$ python -q
>>> import numpy as np
>>> np.set_printoptions(suppress=True, linewidth=120)
>>> mat = np.loadtxt("sample3.csv", delimiter=",")
>>> mat
array([[  4.5,   4.8,  17.1,  15.9],
       [  0. ,  -1.3,  27.1,  23.7],
       [ 11.7,  20.7,  -1. ,  -3.3],
       [  7.9,  -2.4, -12.1,   4.9]])
>>> np.argsort(-np.linalg.norm(mat, axis=0).round(6), kind="stable")[:3]
array([2, 3, 1])
>>> np.round(np.abs(np.linalg.svd(mat)[2][-1]), 1)
array([0.7, 0.4, 0.4, 0.4])
>>> round(np.log10(np.linalg.cond(mat)))
2
>>> np.linalg.cond(mat) > 100
np.True_
>>> round(np.linalg.norm(mat, 2) / np.linalg.norm(mat), 1)
np.float64(0.8)
>>> np.linalg.matrix_rank(mat, rtol=0.1)
np.int64(3)
>>> J = np.load("a.npy")
>>> J
array([[ 1, -2,  4],
       [ 1, -1,  1],
       [ 1,  0,  0],
       [ 1,  1,  1]])
>>> hat = J @ np.linalg.solve(J.T @ J, J.T)
>>> np.round(np.linalg.eigvalsh(hat), 1) + 0
array([0., 1., 1., 1.])
>>> t3 = np.stack([J, 5 * J, J[::-1]])
>>> np.einsum("bij,cij->bc", t3, t3)
array([[ 28, 140,   8],
       [140, 700,  40],
       [  8,  40,  28]])
>>> vec = np.array([0, -1, 0])
>>> J @ (2 * vec)
array([ 4,  2,  0, -2])
>>> (J @ vec).argmax()
np.int64(0)
>>> J @ vec
array([ 2,  1,  0, -1])
>>> J @ np.eye(3)[1]
array([-2., -1.,  0.,  1.])
>>> (J * vec).sum(axis=1)
array([ 2,  1,  0, -1])
>>> arr = np.load("dump.npy")
>>> arr
array([[  1.7,  -0.7, -10.1],
       [  1.4,  -3.8,   0. ],
       [ -0.7,  -0.4,   0.9],
       [  0.3,   0.5,   4.7],
       [ -0.7,  -7.1,  -2.1],
       [ -3.4,  -0.7,   6.6],
       [ -3. ,   3.2,  -1.2],
       [ -1. ,  -0.4,   1.7],
       [  0.6,  -2. ,   4.5],
       [ -3.5,   0.5,   3.2],
       [ -1.6,   0.2,  -2.8],
       [  0.5,  -3.6,   0.9],
       [  0. ,   2.2,  -5.9],
       [ -1.1,  -2.4,  -1.4],
       [ -0.5,  -0.5,   4.1],
       [ -2.4,   2.5,  -0.5],
       [  5. ,  -3.7,  -1.8],
       [ -0.7,   0.3,   3. ],
       [ -0.9,   0.3,   1.4],
       [ -0.1,   1.6,   6.3]])
>>> rng = np.random.default_rng(14377)
>>> lab = rng.permutation(3)
>>> A2 = arr[:, lab] * rng.choice([-1, 1], 3)
>>> A2
array([[-1.7, 10.1, -0.7],
       [-1.4, -0. , -3.8],
       [ 0.7, -0.9, -0.4],
       [-0.3, -4.7,  0.5],
       [ 0.7,  2.1, -7.1],
       [ 3.4, -6.6, -0.7],
       [ 3. ,  1.2,  3.2],
       [ 1. , -1.7, -0.4],
       [-0.6, -4.5, -2. ],
       [ 3.5, -3.2,  0.5],
       [ 1.6,  2.8,  0.2],
       [-0.5, -0.9, -3.6],
       [-0. ,  5.9,  2.2],
       [ 1.1,  1.4, -2.4],
       [ 0.5, -4.1, -0.5],
       [ 2.4,  0.5,  2.5],
       [-5. ,  1.8, -3.7],
       [ 0.7, -3. ,  0.3],
       [ 0.9, -1.4,  0.3],
       [ 0.1, -6.3,  1.6]])
>>> left, _, Vh = np.linalg.svd(arr.T @ A2)
>>> np.round(np.linalg.lstsq(arr, A2)[0], 1) + 0
array([[-1.,  0.,  0.],
       [ 0.,  0.,  1.],
       [ 0., -1.,  0.]])
>>> np.round(left @ Vh, 1) + 0
array([[-1.,  0.,  0.],
       [ 0.,  0.,  1.],
       [ 0., -1.,  0.]])
